>>> import numpy as np
>>> import numpy.linalg as la
>>> np.set_printoptions(suppress=True, linewidth=200)
>>> tidy = lambda a: np.round(a, 1) + 0
>>> feats = np.load("run12.npy")
>>> feats
array([[ 0,  0,  0],
       [ 2,  1, -1],
       [ 0, -1,  0],
       [ 1,  1,  0],
       [ 0,  0,  0],
       [ 2,  0, -1],
       [ 1,  2,  0],
       [ 0,  0,  0],
       [ 0,  0,  0],
       [ 0,  0,  0],
       [ 2,  1, -1],
       [ 0,  0,  0],
       [ 2,  1, -1],
       [ 0,  0,  0],
       [ 1,  2,  0],
       [ 0, -1,  0],
       [ 2,  1, -1]])
>>> # rows 0 and 4 are equal
>>> Xs = feats - feats.mean(axis=0)
>>> left, sig, VT = la.svd(Xs, full_matrices=False)
>>> np.searchsorted(np.cumsum(sig ** 2) / (sig ** 2).sum(), 0.9) + 1
np.int64(2)
>>> tidy(Xs.mean(axis=0))
array([0., 0., 0.])
>>> tidy(np.abs(VT[-1]))
array([0.5, 0.2, 0.8])
>>> hat = feats @ la.solve(feats.T @ feats, feats.T)
>>> tidy(hat @ feats[:, 0])
array([0., 2., 0., 1., 0., 2., 1., 0., 0., 0., 2., 0., 2., 0., 1., 0., 2.])
>>> tidy(la.eigvalsh(hat))
array([0., 0., 0., 0., 0., 0., 0., 0., 0., 0., 0., 0., 0., 0., 1., 1., 1.])
>>> la.matrix_rank(np.eye(17) - hat)
np.int64(14)
>>> np.allclose(hat @ hat, hat)
True
>>> t3 = np.stack([feats, 3 * feats, feats[::-1]])
>>> (t3 @ feats.T).shape
(3, 17, 17)
>>> tidy(la.norm(t3, axis=(1, 2)))
array([ 6.6, 19.7,  6.6])
>>> t3.sum(axis=0)
array([[ 2,  1, -1],
       [ 8,  3, -4],
       [ 1, -2,  0],
       [ 4,  4,  0],
       [ 2,  1, -1],
       [ 8,  0, -4],
       [ 6,  9, -1],
       [ 0,  0,  0],
       [ 0,  0,  0],
       [ 0,  0,  0],
       [ 9,  6, -4],
       [ 2,  0, -1],
       [ 8,  4, -4],
       [ 1,  1,  0],
       [ 4,  7,  0],
       [ 2, -3, -1],
       [ 8,  4, -4]])
>>> la.matrix_rank(t3.reshape(3, -1))
np.int64(2)
>>> la.matrix_rank(t3)
array([3, 3, 3])
